In [1]: import numpy as np

In [2]: np.set_printoptions(precision=1, suppress=True, linewidth=100)

In [3]: def tidy(a):
   ...:     return np.round(a, 1) + 0
   ...: 

In [4]: X = np.load("case17.npy")

In [5]: print(X)
[[ 3  4 11  9  3  5 12]
 [-1  0  7  5 -1  1  8]
 [-3 -2  5  3 -3 -1  6]
 [ 2  3 10  8  2  4 11]
 [ 3  4 11  9  3  5 12]
 [ 0  1  8  6  0  2  9]
 [-2 -1  6  4 -2  0  7]]

In [6]: r = np.linalg.matrix_rank(X)

In [7]: r
Out[7]: np.int64(2)

In [8]: ns = np.linalg.svd(X)[2][r:].T

In [9]: [int(np.linalg.matrix_rank(X[:i])) for i in range(1, len(X) + 1)]
Out[9]: [1, 2, 2, 2, 2, 2, 2]

In [10]: print(np.allclose(X @ ns, 0))
True

In [11]: [int(np.linalg.matrix_rank(np.delete(X, i, axis=0))) for i in range(7)]
Out[11]: [2, 2, 2, 2, 2, 2, 2]

In [12]: tidy(ns @ ns.T)
Out[12]: 
array([[ 0.7, -0.3,  0. ,  0. , -0.3, -0.2,  0.1],
       [-0.3,  0.8,  0. , -0.1, -0.3, -0.2,  0. ],
       [ 0. ,  0. ,  0.7, -0.3,  0. , -0.1, -0.4],
       [ 0. , -0.1, -0.3,  0.8,  0. , -0.1, -0.3],
       [-0.3, -0.3,  0. ,  0. ,  0.7, -0.2,  0.1],
       [-0.2, -0.2, -0.1, -0.1, -0.2,  0.8,  0. ],
       [ 0.1,  0. , -0.4, -0.3,  0.1,  0. ,  0.5]])

In [13]: [int(np.linalg.matrix_rank(X[:, :j + 1])) for j in range(7)]
Out[13]: [1, 2, 2, 2, 2, 2, 2]

In [14]: print(np.linalg.matrix_rank(X.T @ X), np.linalg.matrix_rank(X @ X.T))
2 2

In [15]: U, s, Vt = np.linalg.svd(X)

In [16]: V = Vt[:(s > 1e-8).sum()]

In [17]: rng = np.random.default_rng(616812)

In [18]: x = X[1] + -3 * X[6] + rng.integers(2) * np.eye(7)[3]

In [19]: x
Out[19]: array([  5.,   3., -11.,  -7.,   5.,   1., -13.])

In [20]: np.allclose(V.T @ V @ x, x)
Out[20]: True

In [21]: tidy(V.T @ V)
Out[21]: 
array([[ 0.3,  0.3,  0. ,  0. ,  0.3,  0.2, -0.1],
       [ 0.3,  0.2,  0. ,  0.1,  0.3,  0.2,  0. ],
       [ 0. ,  0. ,  0.3,  0.3,  0. ,  0.1,  0.4],
       [ 0. ,  0.1,  0.3,  0.2,  0. ,  0.1,  0.3],
       [ 0.3,  0.3,  0. ,  0. ,  0.3,  0.2, -0.1],
       [ 0.2,  0.2,  0.1,  0.1,  0.2,  0.2,  0. ],
       [-0.1,  0. ,  0.4,  0.3, -0.1,  0. ,  0.5]])

In [22]: tidy(np.linalg.norm(x - V.T @ V @ x))
Out[22]: np.float64(0.0)

In [23]: tidy(np.diag(V.T @ V))
Out[23]: array([0.3, 0.2, 0.3, 0.2, 0.3, 0.2, 0.5])

In [24]: W1 = np.array([[1, 2, 2],
    ...:     [0, 1, 0],
    ...:     [1, 2, 3],
    ...:     [0, 5, 4],
    ...:     [0, 2, 2],
    ...:     [2, 1, 3],
    ...:     [4, 5, 3]])

In [25]: coef = np.array([-2, -3, -2])

In [26]: act = np.maximum(X @ W1 + coef, 0)

In [27]: np.linalg.matrix_rank(act)
Out[27]: np.int64(2)

In [28]: (act > 0).mean(axis=0)
Out[28]: array([1., 1., 1.])

In [29]: act
Out[29]: 
array([[ 70, 145, 130],
       [ 38,  73,  62],
       [ 22,  37,  28],
       [ 62, 127, 113],
       [ 70, 145, 130],
       [ 46,  91,  79],
       [ 30,  55,  45]])

In [30]: (act > 0).astype(int)
Out[30]: 
array([[1, 1, 1],
       [1, 1, 1],
       [1, 1, 1],
       [1, 1, 1],
       [1, 1, 1],
       [1, 1, 1],
       [1, 1, 1]])

In [31]: cent = np.array([[2, 0], [0, 1], [0, 1]])

In [32]: (act @ cent).round(6).argmax(axis=1)
Out[32]: array([1, 1, 1, 1, 1, 1, 1])

In [33]: tidy(X.mean(axis=0))
Out[33]: array([0.3, 1.3, 8.3, 6.3, 0.3, 2.3, 9.3])

In [34]: np.count_nonzero(X)
Out[34]: np.int64(45)

In [35]: np.unravel_index(np.abs(X).argmax(), X.shape)
Out[35]: (np.int64(0), np.int64(6))

In [36]: X - X[0]
Out[36]: 
array([[ 0,  0,  0,  0,  0,  0,  0],
       [-4, -4, -4, -4, -4, -4, -4],
       [-6, -6, -6, -6, -6, -6, -6],
       [-1, -1, -1, -1, -1, -1, -1],
       [ 0,  0,  0,  0,  0,  0,  0],
       [-3, -3, -3, -3, -3, -3, -3],
       [-5, -5, -5, -5, -5, -5, -5]])

In [37]: np.linalg.matrix_rank(X)
Out[37]: np.int64(2)

In [38]: X.sum(axis=1)
Out[38]: array([47, 19,  5, 40, 47, 26, 12])
